% python3 -q
>>> import numpy as np
>>> from numpy import linalg as LA
>>> np.set_printoptions(precision=3, suppress=True, linewidth=140, legacy="1.25")
>>> def rnd(a):
...     return np.round(a, 3) + 0
... 
>>> F = np.loadtxt("sample7.csv", delimiter=",")
>>> F
array([[-0.006, -0.007, -0.035,  0.027],
       [ 1.552, -0.604, -0.313,  1.809],
       [ 0.487, -0.201, -0.052,  0.582],
       [ 0.005,  0.02 ,  0.003, -0.025],
       [ 0.966, -0.372, -0.224,  1.214],
       [ 0.976, -0.4  , -0.169,  1.194],
       [ 1.026, -0.379, -0.193,  1.175],
       [ 1.483, -0.598, -0.263,  1.824],
       [ 0.971, -0.377, -0.203,  1.187],
       [ 0.491, -0.174, -0.086,  0.608],
       [ 1.497, -0.622, -0.303,  1.804],
       [ 0.971, -0.39 , -0.238,  1.194],
       [ 1.014, -0.413, -0.208,  1.235],
       [ 0.976, -0.418, -0.194,  1.228],
       [ 1.511, -0.586, -0.299,  1.802],
       [-0.01 , -0.001,  0.008,  0.021],
       [-0.033,  0.007,  0.001,  0.036],
       [ 0.485, -0.178, -0.042,  0.627],
       [ 1.463, -0.604, -0.313,  1.787],
       [ 0.974, -0.406, -0.187,  1.215],
       [ 1.507, -0.568, -0.306,  1.772],
       [ 1.499, -0.578, -0.314,  1.793],
       [ 1.508, -0.596, -0.312,  1.812],
       [ 0.503, -0.175, -0.112,  0.599]])
>>> np.argsort(-LA.norm(F, axis=0).round(6), kind="stable")[:3]
array([3, 0, 1])
>>> LA.cond(F) > 100
True
>>> print([round(float(x), 3) for x in LA.svd(F, compute_uv=False)[:3]])
[8.431, 0.12, 0.105]
>>> print(rnd(np.abs(LA.svd(F)[2][-1])))
[0.021 0.956 0.025 0.292]
>>> round(np.log10(LA.cond(F)))
2
>>> M = np.load("arr.npy")
>>> M
array([[ 7,  7],
       [-4, -5],
       [ 0,  3],
       [ 3,  1]])
>>> vec = np.array([5, 2])
>>> rhs = M @ vec
>>> b, lr = np.zeros(2), 1 / LA.norm(M, 2) ** 2
>>> for i in range(25):
...     b -= lr * M.T @ (M @ b - rhs)
...     if i % 5 == 0: print(i, round(LA.norm(M @ b - rhs), 3))
... 
0 5.717
5 4.538
10 3.602
15 2.859
20 2.269
>>> print(rnd(LA.cond(M)))
4.706
>>> rnd(b)
array([4.472, 2.492])
>>> def softmax(z):
...     e = np.exp(z - z.max(axis=-1, keepdims=True))
...     return e / e.sum(axis=-1, keepdims=True)
... 
>>> softmax(M[0] + 2)
array([0.5, 0.5])
>>> softmax(M[0])
array([0.5, 0.5])
>>> att = M @ M.T / np.sqrt(2)
>>> rnd(softmax(att + np.triu(np.full(att.shape, -np.inf), 1)))
array([[1., 0., 0., 0.],
       [0., 1., 0., 0.],
       [1., 0., 0., 0.],
       [1., 0., 0., 0.]])
>>> softmax(att).round(6).argmax(axis=1)
array([0, 1, 0, 0])
